$ python -q
>>> import numpy as np
>>> import numpy.linalg as la
>>> np.set_printoptions(precision=3, suppress=True, linewidth=160)
>>> f = np.array([-2, -2, -1, 0]) + 0.5
>>> m1 = np.outer(f, f) / (f @ f)
>>> print(m1)
[[ 0.45  0.45  0.15 -0.15]
 [ 0.45  0.45  0.15 -0.15]
 [ 0.15  0.15  0.05 -0.05]
 [-0.15 -0.15 -0.05  0.05]]
>>> rank = la.matrix_rank(m1)
>>> print(rank)
1
>>> null = la.svd(m1)[2][rank:].T
>>> print([int(la.matrix_rank(np.delete(m1, i, axis=0))) for i in range(4)])
[1, 1, 1, 1]
>>> blk = np.stack([m1, -1 * m1, m1[::-1]])
>>> print(la.norm(blk, axis=(1, 2)))
[1. 1. 1.]
>>> print(la.matrix_rank(blk))
[1 1 1]
>>> M = np.loadtxt("mat.csv", delimiter=",")
>>> print(M)
[[ 1.1    1.8    1.2  ]
 [ 1.093  1.801  1.218]
 [-1.7    0.2    0.   ]]
>>> vals, evecs = la.eig(M)
>>> print(vals)
[-0.031  0.968  1.964]
>>> data = np.loadtxt("sample8.csv", delimiter=",")
>>> print(data)
[[ 0.1    0.159 -0.217]
 [-0.291 -0.446  0.578]
 [ 0.05   0.08  -0.11 ]
 [ 0.604  0.808 -0.912]
 [-0.197 -0.31   0.414]
 [-0.197 -0.31   0.414]
 [ 0.572  0.778 -0.892]
 [-0.05  -0.08   0.11 ]
 [-0.572 -0.778  0.892]
 [-0.782 -0.933  0.98 ]
 [ 0.422  0.617 -0.757]
 [ 0.782  0.933 -0.98 ]
 [ 0.422  0.617 -0.757]
 [ 0.501  0.706 -0.837]
 [-0.197 -0.31   0.414]
 [ 0.422  0.617 -0.757]
 [-0.197 -0.31   0.414]]
>>> cov = np.cov(data, rowvar=False)
>>> print(np.argsort(-data.std(axis=0).round(6), kind="stable"))
[2 1 0]
>>> print(data.std(axis=0))
[0.432 0.577 0.669]
>>> print(cov)
[[ 0.198  0.264 -0.303]
 [ 0.264  0.354 -0.41 ]
 [-0.303 -0.41   0.476]]
>>> print(np.round(la.eigvalsh(cov)[::-1], 3) + 0)
[1.024 0.004 0.   ]
>>> print(np.polyfit(data[:, 0], data[:, 2], 1))
[-1.529  0.007]
>>> print(np.round(np.corrcoef(data[:, 0], data[:, 2])[0, 1], 3))
-0.986
>>> print(np.median(data, axis=0))
[ 0.05  0.08 -0.11]
>>> print(np.argwhere(np.triu(np.abs(np.corrcoef(data.T)) > 0.8, 1)))
[[0 1]
 [0 2]
 [1 2]]
>>> U, sv, vt = la.svd(data)
>>> print(np.argmax(sv[:-1] / (sv[1:] + 1e-6)) + 1)
1
>>> Y = U[:, :1] @ np.diag(sv[:1]) @ vt[:1]
>>> print(la.matrix_rank(Y))
1
>>> print(la.matrix_rank(data, rtol=0.05))
2
>>> print(round(la.norm(data - Y, 2), 3), round(sv[1], 3))
0.255 0.255
>>> print(round(float(np.abs(data - Y).max()), 3))
0.1
